$ python3 -q
>>> import numpy as np
>>> import numpy.linalg as la
>>> np.set_printoptions(suppress=True, linewidth=100)
>>> M = np.loadtxt("case18.csv", delimiter=",")
>>> print(M.round(1) + 0)
[[ 0.2 -0.2  0.1  0.  -0.2  0.   0.1  0.   0.1 -0.1 -0.1  0.   0. ]
 [-0.2  0.2 -0.1  0.   0.2  0.  -0.1  0.  -0.1  0.2  0.2  0.   0. ]
 [ 0.1 -0.1  0.1  0.  -0.1  0.   0.1  0.   0.1 -0.1 -0.1  0.   0. ]
 [ 0.   0.   0.   0.   0.   0.   0.   0.   0.   0.   0.   0.   0. ]
 [-0.2  0.2 -0.1  0.   0.2  0.  -0.1  0.  -0.1  0.1  0.1  0.   0. ]
 [ 0.   0.   0.   0.   0.   0.   0.   0.   0.   0.   0.   0.   0. ]
 [ 0.1 -0.1  0.1  0.  -0.1  0.   0.1  0.   0.1 -0.1 -0.1  0.   0. ]
 [ 0.   0.   0.   0.   0.   0.   0.   0.   0.   0.   0.   0.   0. ]
 [ 0.1 -0.1  0.1  0.  -0.1  0.   0.1  0.   0.1 -0.1 -0.1  0.   0. ]
 [-0.1  0.2 -0.1  0.   0.1  0.  -0.1  0.  -0.1  0.1  0.1  0.   0. ]
 [-0.1  0.2 -0.1  0.   0.1  0.  -0.1  0.  -0.1  0.1  0.1  0.   0. ]
 [ 0.   0.   0.   0.   0.   0.   0.   0.   0.   0.   0.   0.   0. ]
 [ 0.   0.   0.   0.   0.   0.   0.   0.   0.   0.   0.   0.   0. ]]
>>> # symmetric
>>> t3 = np.stack([M, 5 * M, M[::-1]])
>>> print(t3.shape)
(3, 13, 13)
>>> print(la.matrix_rank(t3))
[1 1 1]
>>> print((t3 @ M.T).shape)
(3, 13, 13)
>>> r = la.matrix_rank(M)
>>> print(r)
1
>>> N = la.svd(M)[2][r:].T
>>> print(la.matrix_rank(M.T @ M), la.matrix_rank(M @ M.T))
1 1
>>> print([int(la.matrix_rank(M[:, :j + 1])) for j in range(13)])
[1, 1, 1, 1, 1, 1, 1, 1, 1, 1, 1, 1, 1]
>>> print(N.shape)
(13, 12)
>>> print([int(la.matrix_rank(M[:i])) for i in range(1, len(M) + 1)])
[1, 1, 1, 1, 1, 1, 1, 1, 1, 1, 1, 1, 1]
>>> arr = np.load("dump.npy")
>>> print(arr)
[[1.  0.5 0.2 0.1 0.1 0.  0.  0.  0.  0.  0.  0.  0. ]
 [0.5 1.  0.5 0.2 0.1 0.1 0.  0.  0.  0.  0.  0.  0. ]
 [0.2 0.5 1.  0.5 0.2 0.1 0.1 0.  0.  0.  0.  0.  0. ]
 [0.1 0.2 0.5 1.  0.5 0.2 0.1 0.1 0.  0.  0.  0.  0. ]
 [0.1 0.1 0.2 0.5 1.  0.5 0.2 0.1 0.1 0.  0.  0.  0. ]
 [0.  0.1 0.1 0.2 0.5 1.  0.5 0.2 0.1 0.1 0.  0.  0. ]
 [0.  0.  0.1 0.1 0.2 0.5 1.  0.5 0.2 0.1 0.1 0.  0. ]
 [0.  0.  0.  0.1 0.1 0.2 0.5 1.  0.5 0.2 0.1 0.1 0. ]
 [0.  0.  0.  0.  0.1 0.1 0.2 0.5 1.  0.5 0.2 0.1 0.1]
 [0.  0.  0.  0.  0.  0.1 0.1 0.2 0.5 1.  0.5 0.2 0.1]
 [0.  0.  0.  0.  0.  0.  0.1 0.1 0.2 0.5 1.  0.5 0.2]
 [0.  0.  0.  0.  0.  0.  0.  0.1 0.1 0.2 0.5 1.  0.5]
 [0.  0.  0.  0.  0.  0.  0.  0.  0.1 0.1 0.2 0.5 1. ]]
>>> w1 = np.array([[1, 0, 1, 0, 2, 2],
...     [1, 0, 2, 2, 1, 0],
...     [0, 2, 0, 0, 0, 2],
...     [0, 0, 2, 1, 2, 1],
...     [2, 2, 1, 0, 2, 0],
...     [2, 0, 2, 0, 2, 0],
...     [0, 1, 0, 1, 2, 2],
...     [1, 2, 1, 1, 2, 0],
...     [0, 2, 0, 1, 2, 0],
...     [0, 0, 2, 0, 1, 2],
...     [1, 1, 1, 2, 0, 1],
...     [0, 0, 1, 0, 2, 1],
...     [0, 1, 0, 2, 0, 0]])
>>> beta = np.array([4, -1, -3, 4, -4, -5])
>>> hid = np.maximum(arr @ w1 + beta, 0)
>>> print((hid > 0).astype(int))
[[1 0 0 1 0 0]
 [1 1 1 1 0 0]
 [1 1 0 1 0 0]
 [1 1 1 1 1 0]
 [1 1 1 1 1 0]
 [1 1 1 1 1 0]
 [1 1 0 1 1 0]
 [1 1 0 1 1 0]
 [1 1 0 1 1 0]
 [1 1 1 1 0 0]
 [1 1 0 1 0 0]
 [1 1 0 1 0 0]
 [1 1 0 1 0 0]]
>>> C = np.array([[4, -3, -4],
...     [-3, 3, 4],
...     [-3, 4, -1],
...     [-3, 0, -1],
...     [-1, 3, 1],
...     [0, 3, 0]])
>>> print(w1 @ C)
[[ -1  13  -3]
 [ -9   8  -7]
 [ -6  12   8]
 [-11  17  -1]
 [ -3  10   1]
 [  0   8  -8]
 [ -8  15   5]
 [-10  13   4]
 [-11  12   9]
 [ -7  17  -1]
 [ -8   7  -3]
 [ -5  13   1]
 [ -9   3   2]]
>>> feats = np.loadtxt("sample13.csv", delimiter=",")
>>> print(feats)
[[ 0. -2. -2.  4.  1.  1.  2.  3. -2. -6. -1.]
 [-2. -2.  2. -1.  1. -2.  0.  2. -1.  1. -1.]
 [-1. -2.  2.  0. -4.  3.  2.  1.  0.  0.  2.]
 [ 3. -4.  0. -1. -4. -4.  1.  1. -1. -5.  3.]
 [-1. -2.  0.  1. -2.  2.  2. -1. -1.  1.  2.]
 [ 2. -2. -2.  1.  1. -4. -1.  2.  0. -6.  0.]
 [ 2.  0.  4.  0. -2. -2.  1.  6.  1. -5. -1.]
 [-2. -6.  3.  3. -5. -3.  2.  5. -3. -4. -1.]
 [ 0. -2.  0. -1. -4.  3.  1.  1. -1. -3.  1.]
 [ 1.  0.  1. -2. -1. -1. -2.  2.  2. -3.  0.]
 [-3. -1.  1.  3. -3. -3. -1.  1.  0. -2.  1.]
 [-1. -2.  2.  0. -4.  3.  2.  1.  0.  0.  2.]
 [ 0. -4.  3.  0. -7. -1.  0.  4.  1. -5. -2.]
 [ 1.  0.  5.  2. -4. -4. -1.  7.  2. -5. -3.]
 [-2. -3.  1. -3. -1. -6. -1.  1. -2. -2.  2.]
 [ 2.  2. -1.  1.  2. -3. -2.  2.  0. -4.  0.]
 [ 0.  0.  0.  0.  0.  0.  0.  0.  0.  0.  0.]
 [-3. -5. -1. -4.  0. -4. -2.  0. -1. -4.  1.]
 [-1.  1.  0.  0.  1. -3. -1.  1.  0. -3.  1.]
 [-1. -4.  4. -2.  0. -4.  1.  4.  0. -1. -2.]
 [-4. -1.  3.  1.  0. -7. -3.  4.  0. -2. -2.]
 [-1. -4.  0.  1. -7.  1. -1.  1.  0. -4.  1.]
 [ 1.  0.  1. -2. -1. -1. -2.  2.  2. -3.  0.]
 [ 0.  0.  2.  0. -3. -3. -4.  3.  3. -3. -2.]
 [ 0.  0.  2. -1. -2.  1.  0.  2.  1. -1.  0.]
 [-3. -3.  2. -1. -3. -8. -3.  2. -1. -2.  0.]
 [-6. -7.  2.  0.  1. -2.  2.  2.  0. -1.  0.]]
>>> C = feats[[4, 3]].astype(float)
>>> for _ in range(3):
...     idx = la.norm(feats[:, None] - C, axis=-1).argmin(axis=1)
...     C = np.array([feats[idx == j].mean(axis=0) for j in range(2)])
... 
>>> print(idx)
[0 0 0 1 0 1 1 1 0 1 0 0 1 1 1 1 0 1 1 1 1 0 1 1 0 1 0]
>>> print(np.round(C[1] - C[0], 1))
[ 1.1  0.4  0.7 -1.   0.4 -4.3 -1.9  1.7  0.6 -2.2 -1. ]
>>> print(np.abs(C[1] - C[0]).argmax())
5
>>> print(np.bincount(idx))
[11 16]
